In [1]: import numpy as np

In [2]: from numpy import linalg as LA

In [3]: np.set_printoptions(precision=3, suppress=True, linewidth=140)

In [4]: arr = np.array([[1, 0, 0, 0, 0, 0, 0, 0],
   ...:     [0, 0, 0, 0, 0, 0, 0, 0],
   ...:     [0, 0, 2, 0, 0, 0, 0, 0],
   ...:     [0, 0, 0, 1, 0, 0, 0, 0],
   ...:     [0, 0, 0, 0, 2, 0, 0, 0],
   ...:     [0, 0, 0, 0, 0, 2, 0, 0],
   ...:     [0, 0, 0, 0, 0, 0, 0, 0],
   ...:     [0, 0, 0, 0, 0, 0, 0, 2]])

In [5]: print(arr)
[[1 0 0 0 0 0 0 0]
 [0 0 0 0 0 0 0 0]
 [0 0 2 0 0 0 0 0]
 [0 0 0 1 0 0 0 0]
 [0 0 0 0 2 0 0 0]
 [0 0 0 0 0 2 0 0]
 [0 0 0 0 0 0 0 0]
 [0 0 0 0 0 0 0 2]]

In [6]: x0 = np.array([0, 1, 1, 2, 2, 0, 1, 0])

In [7]: h1 = np.maximum(arr @ x0, 0)

In [8]: print(np.flatnonzero(h1 > 1e-9))
[2 3 4]

In [9]: print(arr * (h1 > 1e-9)[:, None])
[[0 0 0 0 0 0 0 0]
 [0 0 0 0 0 0 0 0]
 [0 0 2 0 0 0 0 0]
 [0 0 0 1 0 0 0 0]
 [0 0 0 0 2 0 0 0]
 [0 0 0 0 0 0 0 0]
 [0 0 0 0 0 0 0 0]
 [0 0 0 0 0 0 0 0]]

In [10]: print(np.maximum(arr @ x0, 0) - np.maximum(-arr @ x0, 0))
[0 0 2 2 4 0 0 0]

In [11]: M = np.load("a.npy")

In [12]: print(M)
[[ 1.099  0.028  0.155  0.055 -0.13   0.475 -0.075  0.022 -0.097 -0.562  0.163  0.008  0.148  0.134  0.067 -0.008]
 [ 0.028  1.549  0.412  0.302  0.111  0.106 -0.491  0.088 -0.109 -0.14  -0.402 -0.376 -0.198 -0.009 -0.347  0.595]
 [ 0.155  0.412  1.105  0.427  0.178  0.098 -0.097  0.212  0.067  0.038  0.117 -0.226  0.626  0.09  -0.009 -0.198]
 [ 0.055  0.302  0.427  1.635 -0.193 -0.419 -0.164 -0.112  0.112  0.085 -0.532  0.24   0.232  0.298 -0.453  0.123]
 [-0.13   0.111  0.178 -0.193  0.882  0.04   0.26  -0.149  0.513 -0.01   0.127 -0.041 -0.012  0.488  0.37   0.119]
 [ 0.475  0.106  0.098 -0.419  0.04   1.213  0.012 -0.061  0.04   0.256  0.018  0.292 -0.031  0.17   0.043  0.264]
 [-0.075 -0.491 -0.097 -0.164  0.26   0.012  1.884  0.258  0.05  -0.176  0.074 -0.182  0.038 -0.033 -0.026  0.288]
 [ 0.022  0.088  0.212 -0.112 -0.149 -0.061  0.258  1.424  0.267 -0.366  0.069  0.392 -0.324 -0.374  0.141 -0.263]
 [-0.097 -0.109  0.067  0.112  0.513  0.04   0.05   0.267  1.284  0.367  0.394  0.027 -0.349 -0.104  0.274 -0.044]
 [-0.562 -0.14   0.038  0.085 -0.01   0.256 -0.176 -0.366  0.367  0.932  0.019  0.084  0.109 -0.234 -0.066  0.138]
 [ 0.163 -0.402  0.117 -0.532  0.127  0.018  0.074  0.069  0.394  0.019  1.466 -0.007  0.121 -0.206 -0.518 -0.166]
 [ 0.008 -0.376 -0.226  0.24  -0.041  0.292 -0.182  0.392  0.027  0.084 -0.007  1.481  0.108  0.151 -0.01   0.295]
 [ 0.148 -0.198  0.626  0.232 -0.012 -0.031  0.038 -0.324 -0.349  0.109  0.121  0.108  1.159 -0.284  0.257  0.155]
 [ 0.134 -0.009  0.09   0.298  0.488  0.17  -0.033 -0.374 -0.104 -0.234 -0.206  0.151 -0.284  1.354 -0.237 -0.318]
 [ 0.067 -0.347 -0.009 -0.453  0.37   0.043 -0.026  0.141  0.274 -0.066 -0.518 -0.01   0.257 -0.237  1.409 -0.18 ]
 [-0.008  0.595 -0.198  0.123  0.119  0.264  0.288 -0.263 -0.044  0.138 -0.166  0.295  0.155 -0.318 -0.18   1.124]]

In [13]: print(np.abs(np.diag(LA.qr(M)[1])) > 1e-9)
[ True  True  True  True  True  True  True  True  True  True  True False False False False False]

In [14]: print(round(float(np.trace(LA.pinv(M) @ M)), 3))
11.0

In [15]: A = np.load("sample18.npy")

In [16]: print(A)
[[6. 1. 1. 1. 1. 1. 1. 1. 1.]
 [1. 6. 1. 1. 1. 1. 1. 1. 1.]
 [1. 1. 6. 1. 1. 1. 1. 1. 1.]
 [1. 1. 1. 6. 1. 1. 1. 1. 1.]
 [1. 1. 1. 1. 6. 1. 1. 1. 1.]
 [1. 1. 1. 1. 1. 6. 1. 1. 1.]
 [1. 1. 1. 1. 1. 1. 6. 1. 1.]
 [1. 1. 1. 1. 1. 1. 1. 6. 1.]
 [1. 1. 1. 1. 1. 1. 1. 1. 6.]]

In [17]: r0, g = A[6], A[2]

In [18]: print(r0 @ g)
19.0

In [19]: print(r0 @ r0)
44.0

In [20]: p = (r0 @ g) / (r0 @ r0) * r0

In [21]: print(p)
[0.432 0.432 0.432 0.432 0.432 0.432 2.591 0.432 0.432]

In [22]: print(LA.matrix_rank(np.outer(r0, g)))
1

In [23]: print(np.outer(r0, g))
[[ 1.  1.  6.  1.  1.  1.  1.  1.  1.]
 [ 1.  1.  6.  1.  1.  1.  1.  1.  1.]
 [ 1.  1.  6.  1.  1.  1.  1.  1.  1.]
 [ 1.  1.  6.  1.  1.  1.  1.  1.  1.]
 [ 1.  1.  6.  1.  1.  1.  1.  1.  1.]
 [ 1.  1.  6.  1.  1.  1.  1.  1.  1.]
 [ 6.  6. 36.  6.  6.  6.  6.  6.  6.]
 [ 1.  1.  6.  1.  1.  1.  1.  1.  1.]
 [ 1.  1.  6.  1.  1.  1.  1.  1.  1.]]

In [24]: print(round((g - p) @ r0, 3))
0.0

In [25]: U, sigma, Vh = LA.svd(arr)

In [26]: print(np.argmax(sigma[:-1] / (sigma[1:] + 1e-6)) + 1)
6

In [27]: Y = U[:, :6] @ np.diag(sigma[:6]) @ Vh[:6]

In [28]: print(round(float(LA.norm(arr - Y, 2)), 3), sigma[6])
0.0 0.0

In [29]: print(np.round(LA.norm(arr - Y) / LA.norm(arr), 3))
0.0
